% python3 -q
>>> import numpy as np
>>> import numpy.linalg as la
>>> np.set_printoptions(suppress=True, linewidth=200)
>>> W0 = np.load("m.npy")
>>> W0
array([[-9, -3, -9,  8],
       [-8, -2, -8,  9],
       [-5,  1, -5, 12]])
>>> f, g = W0[0], W0[2]
>>> f @ f
np.int64(235)
>>> pr = (f @ g) / (f @ f) * f
>>> np.round(g - pr, 3)
array([2.009, 3.336, 2.009, 5.77 ])
>>> pr.round(3)
array([-7.009, -2.336, -7.009,  6.23 ])
>>> np.round(la.norm(f + g) ** 2 + la.norm(f - g) ** 2, 3)
np.float64(860.0)
>>> (g - pr) @ f
np.float64(0.0)
>>> J = np.array([[-0.3, -1.6, -1.4],
...     [-1.5, -0.4, 2.9],
...     [0.5, -1.0, -0.8],
...     [1.1, -1.4, 1.7]])
>>> J[:, 2] *= 3
>>> J.round(3)
array([[-0.3, -1.6, -4.2],
       [-1.5, -0.4,  8.7],
       [ 0.5, -1. , -2.4],
       [ 1.1, -1.4,  5.1]])
>>> x0 = np.array([0, 2, 0])
>>> rhs = J @ x0
>>> beta, lr = np.zeros(3), 1 / la.norm(J, 2) ** 2
>>> for i in range(5):
...     beta -= lr * J.T @ (J @ beta - rhs)
...     if i % 1 == 0: print(i, round(la.norm(J @ beta - rhs), 3))
... 
0 4.537
1 4.326
2 4.125
3 3.934
4 3.752
>>> beta.round(3)
array([-0.071,  0.411, -0.023])
>>> round(float(la.cond(J)), 3)
6.527
>>> round(np.trace(la.pinv(W0) @ W0), 3)
np.float64(2.0)
>>> la.lstsq(W0[:-1].T, W0[-1])[2]
np.int32(2)
>>> out = np.c_[J[:, :2] @ np.array([[4, -3], [4, -3]]), np.array([-3, 2, 3, -1])]
>>> out.round(3)
array([[-7.6,  5.7, -3. ],
       [-7.6,  5.7,  2. ],
       [-2. ,  1.5,  3. ],
       [-1.2,  0.9, -1. ]])
>>> la.matrix_rank(out)
np.int64(2)
>>> np.round(la.lstsq(J, out[:, 0])[0], 3) + 0
array([4., 4., 0.])
>>> np.round(la.norm(la.qr(J)[0].T @ out, axis=0) ** 2 / ((out ** 2).sum(axis=0) + 1e-12), 3)
array([1.   , 1.   , 0.162])
>>> rk = la.matrix_rank(out)
>>> rk
np.int64(2)
>>> null = la.svd(out)[2][rk:].T
>>> la.matrix_rank(out.T @ out), la.matrix_rank(out @ out.T)
(np.int64(2), np.int64(2))
>>> null.shape
(3, 1)
>>> np.round(out @ null, 3) + 0
array([[0.],
       [0.],
       [0.],
       [0.]])
>>> np.round(null[:, 0] / null[np.abs(null[:, 0]).round(6).argmax(), 0], 3) + 0
array([0.75, 1.  , 0.  ])
>>> out = np.array([[2, -1, 0], [0, -3, -2]])
>>> Z = np.kron(out, J)
>>> np.round(la.norm(Z, 2), 3), np.round(la.norm(out, 2) * la.norm(J, 2), 3)
(np.float64(41.927), np.float64(41.927))
>>> la.matrix_rank(Z)
np.int64(6)
